>>> import numpy as np
>>> import numpy.linalg as la
>>> np.set_printoptions(precision=2, suppress=True, linewidth=200)
>>> arr = np.array([[0.09, 0.26, 0.02],
...     [0.29, 0.77, 0.43],
...     [1.11, 2.16, 1.14],
...     [-0.56, -1.19, -0.65],
...     [-0.72, -1.37, -0.85],
...     [-1.23, -2.46, -1.19],
...     [1.59, 3.47, 1.72],
...     [-1.63, -3.24, -1.49],
...     [-0.59, -1.02, -0.69],
...     [0.25, 0.47, 0.41],
...     [-1.53, -2.64, -1.3],
...     [-0.57, -1.31, -0.6],
...     [0.76, 1.75, 0.96],
...     [0.22, 0.08, 0.21]])
>>> Xs = arr - arr.mean(axis=0)
>>> vecs = la.svd(Xs)[2][:1]
>>> Y = Xs - Xs @ vecs.T @ vecs
>>> la.norm(Y, axis=1).round(6).argmax()
np.int64(13)
>>> np.round(la.norm(Y) / la.norm(Xs), 2)
np.float64(0.06)
>>> Uu, s, vt = la.svd(arr)
>>> np.argmax(s[:-1] / (s[1:] + 1e-6)) + 1
np.int64(1)
>>> s
array([8.68, 0.37, 0.32])
>>> Y = Uu[:, :1] @ np.diag(s[:1]) @ vt[:1]
>>> round(la.norm(arr - Y) / la.norm(arr), 2)
np.float64(0.06)
>>> la.matrix_rank(arr, rtol=0.05)
np.int64(1)
>>> K = np.load("case11.npy")
>>> K
array([[5., 1., 0., 0., 0., 0., 0.],
       [0., 5., 1., 0., 0., 0., 0.],
       [0., 0., 5., 1., 0., 0., 0.],
       [0., 0., 0., 5., 1., 0., 0.],
       [0., 0., 0., 0., 5., 1., 0.],
       [0., 0., 0., 0., 0., 5., 1.],
       [0., 0., 0., 0., 0., 0., 5.]])
>>> O, vecs = la.qr(K[:, :4])[0], la.qr(K[:, 4:])[0]
>>> s = la.svd(O.T @ vecs, compute_uv=False)
>>> s.round(2) + 0
array([0.2, 0. , 0. ])
>>> (s > 0.9).sum()
np.int64(0)
>>> np.round(la.norm(O @ O.T - vecs @ vecs.T, 2), 2)
np.float64(1.0)
>>> rng = np.random.default_rng(373)
>>> labels = rng.permutation(7)
>>> labels
array([2, 5, 6, 1, 3, 0, 4])
>>> Y = K[labels][:, labels]
>>> np.trace(Y)
np.float64(35.0)
>>> round(float(la.det(Y)), 2), round(float(la.det(K[labels])), 2)
(78125.0, 78125.0)
>>> np.diag(Y)
array([5., 5., 5., 5., 5., 5., 5.])
>>> np.allclose(Y, K)
False
>>> F = np.load("data.npy")
>>> F
array([[ 1, -1, -4, -6,  1],
       [ 4, -7,  4,  0, -2],
       [-5, -8,  1,  2,  0],
       [ 1,  1,  3, -1,  4],
       [-4, -3,  8,  6,  6],
       [ 8,  6, -8, -3,  9],
       [ 7,  0, -9, -7, -5],
       [-5,  0,  8,  9, -8],
       [-6, -9,  2, -5,  7],
       [ 9,  7, -6,  9,  9],
       [-8, -9, -8, -9, -7],
       [-9,  2,  6,  6,  4],
       [-6,  1, -5, -1,  6]])
>>> C2 = np.cov(F, rowvar=False)
>>> F.std(axis=0)
array([6.09, 5.15, 6.05, 5.82, 5.64])
>>> np.argwhere(np.triu(np.abs(np.corrcoef(F.T)) > 0.8, 1))
array([], shape=(0, 2), dtype=int64)
>>> np.argsort(-F.std(axis=0).round(6), kind="stable")
array([0, 2, 3, 4, 1])
>>> np.polyfit(F[:, 1], F[:, 2], 1)
array([-0.27, -1.04])
>>> m1 = np.load("x.npy")
>>> m1
array([[-1.2, -0.1, -0.4,  0. , -1.3,  0.5, -1.2,  1.4, -1.5,  0.9, -2.1, -1.5, -0.3],
       [-2.4,  1.5,  0.3,  0.5, -0.5,  0.4,  0.6,  0.2,  1.5,  0.4, -0.2, -0.2, -0.2],
       [ 0. , -2.3,  0.9,  0.6, -0.9, -1.2, -3. , -0.5, -0.6, -0.6,  1.8, -0.1,  0.7],
       [-0.3, -1.1,  0.1, -1.6, -1.3,  1.5, -3. ,  0.2, -1.1, -0.2,  0.2, -0.2, -0.4],
       [ 0.1, -0.8, -1.6,  0.7,  0.9,  0.9, -4.8, -0.4, -0.2,  2.5, -1.4, -0.3,  1.6],
       [ 0.7, -0.1,  0.9, -1.1, -0.5, -0.4,  3.3,  0.2,  0.5, -0.1,  0.6, -1.3,  0. ],
       [-0.4, -0.2, -0.8, -0.2, -1.8, -0.1,  0.6, -0.3, -0.4,  1.8, -0.7,  0.8,  0.6],
       [-1.6,  1.8,  1.4,  0.1, -1.8, -0.9, -3.9, -0.6,  0.8,  0.2, -0.4, -0.7,  2. ],
       [ 0. , -0.7,  0.6, -0.4, -0.5,  0.5,  4.8,  0.7, -0.1, -0.3, -0.7,  0.6,  0. ],
       [ 1.1, -0.2, -1.2, -0.2, -0.4,  0.5,  0.3, -0.4,  0.5,  1.7,  2.3,  0.3, -0.5],
       [ 1. , -0.1,  0.9, -0.2,  1.8,  0.2,  4.8, -1.7,  0.8, -0.9,  1. , -1.7,  1.6],
       [-0.5, -1.6, -0.1,  0.1,  1. , -1.1, -3. ,  1.1,  0.8, -1.3,  0.8,  0.2,  0.7],
       [-1. , -1.3, -0.7,  0.4, -1.1,  0.9, -4.2, -0.4,  0.9, -0.8, -0.1, -1.1, -0.7],
       [ 1.5,  0.6,  0.9,  0.4,  1.8,  0.8,  4.8, -0.1, -1.1,  2.2, -0.4,  0.1,  1.3],
       [-0.7, -0.8, -0.3, -0.5, -1.1, -1.5,  3.6, -1.7,  0.5,  0.5, -1.6,  1.2, -1.8]])
>>> round(float(la.norm(m1[2] - m1[12])), 2)
4.4
>>> round(la.norm(m1) ** 2 / la.norm(m1, 2) ** 2, 2)
np.float64(1.89)
>>> la.norm(m1, axis=1).argmax()
np.int64(4)
>>> la.norm(m1, axis=0)
array([ 4.09,  4.3 ,  3.32,  2.4 ,  4.72,  3.37, 13.35,  3.28,  3.31,  4.7 ,  4.57,  3.36,  4.05])
>>> np.round(la.norm(m1, "nuc"), 2)
np.float64(53.84)
>>> M = np.loadtxt("arr.csv", delimiter=",")
>>> M
array([[0., 0., 0., 0., 0., 0., 1., 0., 0., 0., 0., 0., 0., 0., 2.],
       [0., 0., 0., 2., 2., 1., 0., 0., 3., 0., 0., 3., 2., 1., 0.],
       [0., 2., 3., 1., 3., 2., 0., 2., 1., 0., 0., 1., 3., 1., 0.],
       [0., 2., 1., 2., 1., 0., 0., 3., 2., 2., 1., 2., 2., 2., 0.],
       [0., 2., 2., 0., 1., 0., 0., 0., 0., 1., 2., 3., 3., 1., 0.],
       [0., 0., 0., 2., 2., 3., 0., 2., 1., 2., 1., 1., 2., 1., 0.],
       [2., 0., 0., 0., 0., 0., 3., 0., 0., 0., 0., 0., 0., 0., 2.],
       [0., 1., 2., 3., 0., 2., 0., 2., 0., 2., 2., 3., 3., 3., 0.],
       [0., 1., 0., 3., 2., 2., 0., 3., 0., 2., 1., 0., 2., 1., 0.],
       [0., 1., 2., 1., 0., 3., 0., 0., 1., 0., 0., 2., 3., 1., 0.],
       [0., 0., 3., 2., 1., 1., 0., 1., 1., 0., 3., 0., 2., 1., 0.],
       [0., 0., 0., 0., 0., 1., 0., 1., 2., 0., 2., 3., 0., 0., 0.],
       [0., 1., 2., 3., 3., 0., 0., 1., 0., 3., 3., 2., 2., 1., 0.],
       [0., 0., 0., 0., 0., 2., 0., 2., 3., 3., 1., 0., 3., 1., 0.],
       [2., 0., 0., 0., 0., 0., 3., 0., 0., 0., 0., 0., 0., 0., 1.]])
>>> np.round(la.det(M), 2)
np.float64(225810.0)
>>> np.flatnonzero(la.matrix_power((M != 0) + (M.T != 0) + np.eye(15), 15)[13])
array([ 1,  2,  3,  4,  5,  7,  8,  9, 10, 11, 12, 13])
>>> O, vecs = la.qr(M[:, :6])[0], la.qr(M[:, 6:])[0]
>>> s = la.svd(O.T @ vecs, compute_uv=False)
>>> np.degrees(np.arccos(s.clip(0, 1)))
array([ 3.86,  5.74, 17.14, 31.21, 62.84, 67.45])
>>> s
array([1.  , 0.99, 0.96, 0.86, 0.46, 0.38])
>>> feats = np.loadtxt("dump.csv", delimiter=",")
>>> feats
array([[2., 2., 1., 0., 3., 1., 3., 2., 0., 2., 3., 0., 0., 3.],
       [3., 3., 2., 2., 1., 0., 0., 3., 2., 1., 1., 3., 3., 1.],
       [2., 3., 0., 3., 0., 1., 2., 0., 0., 0., 3., 3., 1., 0.],
       [2., 2., 0., 1., 1., 2., 0., 0., 0., 2., 3., 3., 0., 2.],
       [1., 3., 1., 1., 2., 2., 0., 1., 1., 0., 3., 2., 3., 1.],
       [3., 2., 1., 2., 2., 1., 0., 1., 3., 2., 3., 2., 2., 1.],
       [3., 2., 3., 1., 0., 3., 0., 3., 3., 0., 3., 3., 0., 1.],
       [1., 1., 3., 0., 0., 3., 3., 3., 0., 1., 3., 3., 2., 1.],
       [3., 2., 3., 1., 2., 0., 1., 3., 1., 0., 2., 1., 0., 3.],
       [1., 0., 1., 3., 2., 1., 0., 0., 3., 2., 2., 1., 1., 2.],
       [0., 0., 0., 1., 0., 0., 1., 1., 0., 1., 0., 3., 3., 2.],
       [1., 2., 0., 0., 0., 3., 1., 2., 2., 1., 1., 0., 1., 1.],
       [1., 1., 3., 0., 2., 0., 1., 0., 0., 0., 1., 2., 3., 3.],
       [3., 3., 3., 0., 0., 1., 3., 1., 3., 2., 3., 0., 0., 3.]])
>>> Y = la.inv(feats)
>>> round(la.det(feats) * la.det(Y), 2)
np.float64(1.0)
>>> np.round(la.cond(feats), 2)
np.float64(63.51)
